% python3 -q
>>> import numpy as np
>>> np.set_printoptions(precision=3, suppress=True, linewidth=100, floatmode="fixed")
>>> F = np.load("test18.npy")
>>> F
array([[ 3.336,  0.402,  1.090, -1.945,  0.350, -0.246],
       [ 5.218,  0.377, -0.439, -0.043, -0.766,  0.039],
       [ 5.999,  0.926, -0.414, -0.011,  0.877, -3.410],
       [-3.200,  0.677,  0.187,  0.161,  0.229,  3.774],
       [-2.227,  0.487, -0.367,  1.849,  0.636,  0.173],
       [ 0.903,  1.006, -0.706,  0.686, -0.363,  1.234],
       [ 2.614,  0.715, -0.003,  2.071,  0.428,  2.449],
       [-0.371, -2.129, -0.317, -0.534, -0.130,  2.761],
       [ 0.415,  0.829, -0.321, -0.304,  0.225,  0.409],
       [ 0.236, -1.122,  0.590,  0.703,  0.242, -3.381],
       [-0.845,  1.400, -0.400,  1.561,  0.090, -1.551],
       [ 0.298, -0.520,  0.536, -0.562,  0.515, -0.033],
       [ 0.050, -1.422,  0.117, -0.127,  1.152, -0.355],
       [ 3.293, -0.450, -0.037,  0.579, -0.281, -2.018],
       [-4.725, -0.043, -0.209, -1.641, -0.843,  1.088],
       [ 4.220, -0.439,  0.075, -1.698,  0.320,  4.219],
       [-1.797,  0.768,  0.037, -2.649,  0.954,  3.580],
       [ 1.116,  0.189,  0.494,  0.377,  1.056,  6.479],
       [ 2.304, -0.227, -0.015, -0.569,  0.767, -1.426],
       [-5.683, -0.669, -0.300, -1.488, -0.587, -0.415],
       [-2.255,  0.352, -0.124,  0.150, -0.197,  3.913],
       [ 0.892,  0.922,  0.018,  0.894, -0.353,  1.731],
       [ 4.113, -0.977,  0.066, -0.302, -0.858,  1.933],
       [-1.807, -1.037, -0.581, -0.832, -0.682,  2.580],
       [ 1.007,  0.769,  0.317,  0.390, -1.035, -0.633],
       [ 0.632, -0.511, -0.165,  1.121,  0.575,  1.553],
       [ 4.258,  0.820, -0.037, -0.965, -0.644,  1.709],
       [-1.332, -0.018, -0.284, -0.020, -0.265, -0.942],
       [-0.261, -0.005,  0.357,  0.511,  0.616,  1.228],
       [-4.524, -2.303, -0.783, -2.415, -0.436, -0.029],
       [-1.234, -0.357,  0.333, -0.048,  0.630, -2.253]])
>>> hat = F @ np.linalg.solve(F.T @ F, F.T)
>>> print(np.round(np.linalg.eigvalsh(hat), 3) + 0)
[0.000 0.000 0.000 0.000 0.000 0.000 0.000 0.000 0.000 0.000 0.000 0.000 0.000 0.000 0.000 0.000
 0.000 0.000 0.000 0.000 0.000 0.000 0.000 0.000 0.000 1.000 1.000 1.000 1.000 1.000 1.000]
>>> np.trace(hat)
np.float64(6.0)
>>> hat @ F[:, 1]
array([ 0.402,  0.377,  0.926,  0.677,  0.487,  1.006,  0.715, -2.129,  0.829, -1.122,  1.400,
       -0.520, -1.422, -0.450, -0.043, -0.439,  0.768,  0.189, -0.227, -0.669,  0.352,  0.922,
       -0.977, -1.037,  0.769, -0.511,  0.820, -0.018, -0.005, -2.303, -0.357])
>>> np.linalg.matrix_rank(np.eye(31) - hat)
np.int64(25)
>>> Z = F[[30, 21]].astype(float)
>>> for _ in range(6):
...     lab = np.linalg.norm(F[:, None] - Z, axis=-1).argmin(axis=1)
...     Z = np.array([F[lab == j].mean(axis=0) for j in range(2)])
... 
>>> lab
array([1, 1, 1, 0, 0, 1, 1, 0, 1, 0, 0, 0, 0, 1, 0, 1, 0, 1, 1, 0, 0, 1, 1, 0, 1, 1, 1, 0, 0, 0, 0])
>>> np.abs(Z[1] - Z[0]).argmax()
np.int64(0)
>>> np.bincount(lab)
array([16, 15])
>>> print(Z)
[[-1.855 -0.371 -0.075 -0.336  0.120  0.634]
 [ 2.688  0.290 -0.005  0.019  0.020  0.935]]
>>> Z[1] - Z[0]
array([ 4.543,  0.661,  0.070,  0.355, -0.100,  0.301])
>>> cov = Z.T @ Z
>>> np.diag(cov)
array([10.666,  0.222,  0.006,  0.113,  0.015,  1.275])
>>> np.linalg.matrix_rank(cov)
np.int64(2)
>>> np.linalg.svd(Z, compute_uv=False) ** 2
array([11.092,  1.205])
>>> Ac = F - F.mean(axis=0)
>>> left, sigma, Vh = np.linalg.svd(Ac, full_matrices=False)
>>> (np.sign(left[:, 0]) == np.sign(left[0, 0])).astype(int)
array([1, 1, 1, 0, 0, 1, 1, 0, 1, 1, 0, 1, 0, 1, 0, 1, 0, 0, 1, 0, 0, 1, 1, 0, 1, 1, 1, 0, 0, 0, 0])
>>> np.abs(Vh[-1])
array([0.026, 0.016, 0.945, 0.056, 0.322, 0.002])
>>> print(np.searchsorted(np.cumsum(sigma ** 2) / (sigma ** 2).sum(), 0.9) + 1)
3
>>> sigma
array([16.293, 12.440,  6.579,  4.330,  3.516,  1.949])
>>> A = np.loadtxt("out14.csv", delimiter=",")
>>> A
array([[-2.000,  4.000, -2.000,  4.000, -2.000,  4.000],
       [-1.000, -2.000, -1.000, -2.000, -1.000, -2.000],
       [ 1.000,  8.000,  1.000,  8.000,  1.000,  8.000],
       [-2.000,  4.000, -2.000,  4.000, -2.000,  4.000],
       [-1.000, -2.000, -1.000, -2.000, -1.000, -2.000],
       [ 1.000,  8.000,  1.000,  8.000,  1.000,  8.000]])
>>> r = np.linalg.matrix_rank(A)
>>> r
np.int64(2)
>>> null = np.linalg.svd(A)[2][r:].T
>>> np.allclose(A @ null, 0)
True
>>> [int(np.linalg.matrix_rank(A[:, :j + 1])) for j in range(6)]
[1, 2, 2, 2, 2, 2]
>>> [int(np.linalg.matrix_rank(np.delete(A, i, axis=0))) for i in range(6)]
[2, 2, 2, 2, 2, 2]
>>> print([int(np.linalg.matrix_rank(A[:i])) for i in range(1, len(A) + 1)])
[1, 2, 2, 2, 2, 2]
>>> print(np.round(null @ null.T, 3) + 0)
[[ 0.667  0.000 -0.333  0.000 -0.333  0.000]
 [ 0.000  0.667  0.000 -0.333  0.000 -0.333]
 [-0.333  0.000  0.667  0.000 -0.333  0.000]
 [ 0.000 -0.333  0.000  0.667  0.000 -0.333]
 [-0.333  0.000 -0.333  0.000  0.667  0.000]
 [ 0.000 -0.333  0.000 -0.333  0.000  0.667]]
>>> np.round(A @ null, 3) + 0
array([[0.000, 0.000, 0.000, 0.000],
       [0.000, 0.000, 0.000, 0.000],
       [0.000, 0.000, 0.000, 0.000],
       [0.000, 0.000, 0.000, 0.000],
       [0.000, 0.000, 0.000, 0.000],
       [0.000, 0.000, 0.000, 0.000]])
>>> left, sigma, Vh = np.linalg.svd(A)
>>> V = Vh[:(sigma > 1e-8).sum()]
>>> rng = np.random.default_rng(265453)
>>> x0 = A[2] + 3 * A[4] + rng.integers(2) * np.eye(6)[3]
>>> x0
array([-2.000,  2.000, -2.000,  2.000, -2.000,  2.000])
>>> np.round(V.T @ V, 3) + 0
array([[0.333, 0.000, 0.333, 0.000, 0.333, 0.000],
       [0.000, 0.333, 0.000, 0.333, 0.000, 0.333],
       [0.333, 0.000, 0.333, 0.000, 0.333, 0.000],
       [0.000, 0.333, 0.000, 0.333, 0.000, 0.333],
       [0.333, 0.000, 0.333, 0.000, 0.333, 0.000],
       [0.000, 0.333, 0.000, 0.333, 0.000, 0.333]])
>>> arr = np.load("w.npy")
>>> arr
array([[ 11.824,   9.307],
       [-12.230,  -9.098],
       [  0.098,   0.272],
       [ -7.526,  -5.897],
       [ -7.761,  -6.079],
       [ -7.961,  -6.379],
       [  8.220,   5.941],
       [  8.543,   6.135]])
>>> np.round(np.linalg.norm(arr, 2) / np.linalg.norm(arr), 3)
np.float64(1.0)
>>> print(np.linalg.cond(arr) > 100)
False
>>> np.abs(np.linalg.svd(arr)[2][-1])
array([0.606, 0.795])
>>> [round(float(x), 3) for x in np.linalg.svd(arr, compute_uv=False)[:3]]
[31.059, 0.602]
>>> mat = np.load("case8.npy")
>>> mat
array([[ 0.325, -0.455, -0.065, -0.065, -0.065],
       [-0.455,  0.636,  0.091,  0.091,  0.091],
       [-0.065,  0.091,  0.013,  0.013,  0.013],
       [-0.065,  0.091,  0.013,  0.013,  0.013],
       [-0.065,  0.091,  0.013,  0.013,  0.013]])
>>> left, sigma, Vh = np.linalg.svd(arr)
>>> sigma
array([31.059,  0.602])
>>> np.argmax(sigma[:-1] / (sigma[1:] + 1e-6)) + 1
np.int64(1)
>>> Y = left[:, :1] @ np.diag(sigma[:1]) @ Vh[:1]
>>> round(float(np.linalg.norm(arr - Y) / np.linalg.norm(arr)), 3)
0.019
>>> round(float(np.linalg.norm(arr - Y, 2)), 3), np.round(sigma[1], 3)
(0.602, np.float64(0.602))
>>> print(np.linalg.matrix_rank(arr, rtol=0.05))
1
>>> np.linalg.matrix_rank(Y)
np.int64(1)
>>> x0 = np.array([1, 9, 6, 8, 2])
>>> mat @ x0
array([-4.805,  6.727,  0.961,  0.961,  0.961])
>>> np.linalg.eigvalsh(2 * mat - np.eye(5))
array([-1.000, -1.000, -1.000, -1.000,  1.000])
>>> X = np.loadtxt("mat.csv", delimiter=",")
>>> X
array([[ 64.000, -48.000],
       [-48.000,  36.000]])
>>> left, sigma, Vh = np.linalg.svd(X)
>>> sigma.round(3) + 0
array([100.000,   0.000])
>>> np.argmax(sigma[:-1] / (sigma[1:] + 1e-6)) + 1
np.int64(1)
>>> Y = left[:, :1] @ np.diag(sigma[:1]) @ Vh[:1]
>>> np.linalg.matrix_rank(Y)
np.int64(1)
>>> Y
array([[ 64.000, -48.000],
       [-48.000,  36.000]])
>>> print(np.linalg.matrix_rank(X, rtol=0.05))
1
>>> round(float(np.linalg.norm(X - Y) / np.linalg.norm(X)), 3)
0.0
>>> w, V = np.linalg.eigh(Y)
>>> print(np.abs(V[:, -1]).round(6).argmax())
0
>>> np.linalg.eigvalsh(Y + 4 * np.eye(2))
array([  4.000, 104.000])
>>> np.round(V.T @ Y @ V, 3) + 0
array([[  0.000,   0.000],
       [  0.000, 100.000]])
>>> r = np.linalg.matrix_rank(X)
>>> r
np.int64(1)
>>> null = np.linalg.svd(X)[2][r:].T
>>> null.shape
(2, 1)
>>> np.allclose(X @ null, 0)
True
>>> Y = np.array([[-5, 4], [-4, -4]])
>>> Z = np.kron(Y, X)
>>> Z.shape
(4, 4)
>>> np.linalg.matrix_rank(Z)
np.int64(2)
>>> print(Z)
[[-320.000  240.000  256.000 -192.000]
 [ 240.000 -180.000 -192.000  144.000]
 [-256.000  192.000 -256.000  192.000]
 [ 192.000 -144.000  192.000 -144.000]]
>>> np.round(np.linalg.eigvals(X), 3) + 0
array([100.000,   0.000])
>>> print(np.kron(np.eye(2, dtype=int), X))
[[ 64.000 -48.000   0.000  -0.000]
 [-48.000  36.000  -0.000   0.000]
 [  0.000  -0.000  64.000 -48.000]
 [ -0.000   0.000 -48.000  36.000]]
>>> Z = np.array([[3, -2, 9], [9, 2, -7]])
>>> W0 = np.repeat(Z, 30 // 2, axis=0)
>>> W0 = W0 + 0.05 * rng.normal(size=W0.shape)
>>> print(W0)
[[ 2.979 -1.915  8.970]
 [ 3.064 -1.994  9.021]
 [ 3.034 -1.982  9.015]
 [ 3.035 -1.947  8.979]
 [ 3.026 -2.018  9.023]
 [ 3.055 -2.008  8.976]
 [ 3.015 -2.013  8.996]
 [ 2.955 -2.002  8.956]
 [ 2.973 -1.990  8.993]
 [ 3.058 -1.918  9.023]
 [ 2.973 -2.007  8.902]
 [ 2.934 -1.969  8.974]
 [ 2.969 -2.059  9.009]
 [ 3.050 -2.025  8.949]
 [ 2.952 -2.003  8.975]
 [ 9.090  2.024 -7.052]
 [ 9.039  2.034 -6.879]
 [ 8.993  1.969 -6.928]
 [ 9.008  2.012 -6.928]
 [ 9.016  1.983 -6.954]
 [ 9.107  1.946 -6.961]
 [ 8.968  1.995 -6.970]
 [ 9.001  1.986 -7.054]
 [ 8.997  2.054 -6.922]
 [ 9.005  1.989 -7.090]
 [ 8.905  1.934 -6.938]
 [ 8.993  2.072 -7.050]
 [ 8.999  2.052 -6.881]
 [ 9.012  2.047 -6.986]
 [ 9.021  1.995 -6.957]]
>>> Y = W0 / np.linalg.norm(W0, axis=1, keepdims=True)
>>> cov = Y @ Y.T
>>> np.round(np.degrees(np.arccos(np.clip(cov[12, 20], -1, 1))), 3)
np.float64(110.586)
>>> print((cov - 2 * np.eye(30)).round(6).argmax(axis=1))
[ 3  5  1  2  6  1  4 14  7  3  4  8  7  5  7 21 27 19 29 17 17 15 24 27 22 22 28 16 15 19]
>>> cov[12]
array([ 1.000,  1.000,  1.000,  1.000,  1.000,  1.000,  1.000,  1.000,  1.000,  1.000,  1.000,
        1.000,  1.000,  1.000,  1.000, -0.359, -0.351, -0.356, -0.355, -0.356, -0.352, -0.360,
       -0.363, -0.356, -0.365, -0.360, -0.364, -0.353, -0.359, -0.356])
>>> np.linalg.norm(Y, axis=1)
array([1.000, 1.000, 1.000, 1.000, 1.000, 1.000, 1.000, 1.000, 1.000, 1.000, 1.000, 1.000, 1.000,
       1.000, 1.000, 1.000, 1.000, 1.000, 1.000, 1.000, 1.000, 1.000, 1.000, 1.000, 1.000, 1.000,
       1.000, 1.000, 1.000, 1.000])
>>> K = np.load("arr.npy")
>>> print(K)
[[-1.000  0.000  0.000  0.000]
 [ 2.000  1.000 -2.000  0.000]
 [ 0.000 -2.000  0.000  0.000]
 [ 0.000  0.000  0.000  2.000]]
>>> # splits into 2 blocks
>>> x0 = np.array([0, 2, 0, 1])
>>> y = K @ x0
>>> print(y)
[ 0.000  2.000 -4.000  2.000]
>>> np.linalg.solve(K.T, K[0])
array([ 1.000, -0.000, -0.000,  0.000])
>>> np.linalg.solve(K, y)
array([ 0.000,  2.000, -0.000,  1.000])
